$ python -q
>>> import numpy as np
>>> np.set_printoptions(precision=3, suppress=True, linewidth=140)
>>> arr = np.load("a.npy")
>>> arr
array([[  0,  11,  11, -10],
       [-11,   0, -10,  11],
       [-11,  10,   0,  13],
       [ 10, -11, -13,   0]])
>>> r0 = np.array([0, 3, 2, 0])
>>> Y = arr + np.outer(r0, np.eye(4)[1])
>>> np.linalg.matrix_rank(Y - arr)
np.int64(1)
>>> np.linalg.matrix_rank(np.linalg.inv(Y) - np.linalg.inv(arr), tol=1e-8)
np.int64(1)
>>> Y = arr / np.sqrt((arr ** 2).mean(axis=1, keepdims=True))
>>> np.linalg.norm(Y, axis=1)
array([2., 2., 2., 2.])
>>> Y[3]
array([ 1.013, -1.114, -1.317,  0.   ])
>>> arr - arr.mean(axis=1, keepdims=True)
array([[ -3. ,   8. ,   8. , -13. ],
       [ -8.5,   2.5,  -7.5,  13.5],
       [-14. ,   7. ,  -3. ,  10. ],
       [ 13.5,  -7.5,  -9.5,   3.5]])
>>> np.linalg.matrix_rank(arr - arr.mean(axis=1, keepdims=True))
np.int64(3)
>>> np.trace(arr)
np.int64(0)
>>> arr.inv()
Traceback (most recent call last):
  File "<python-input-14>", line 1, in <module>
    arr.inv()
    ^^^^^^^
AttributeError: 'numpy.ndarray' object has no attribute 'inv'
>>> np.linalg.matrix_power(arr, 3)
array([[    0, -6466, -9394,  6100],
       [ 6466,     0,  6100, -9394],
       [ 9394, -6100,     0, -8174],
       [-6100,  9394,  8174,     0]])
>>> assert arr == arr.T
Traceback (most recent call last):
  File "<python-input-16>", line 1, in <module>
    assert arr == arr.T
           ^^^^^^^^^^^^
ValueError: The truth value of an array with more than one element is ambiguous. Use a.any() or a.all()
>>> np.round(np.abs(np.linalg.eigvals(arr)).max(), 3)
np.float64(26.666)
>>> (arr - arr.T) / 2
array([[  0.,  11.,  11., -10.],
       [-11.,   0., -10.,  11.],
       [-11.,  10.,   0.,  13.],
       [ 10., -11., -13.,   0.]])
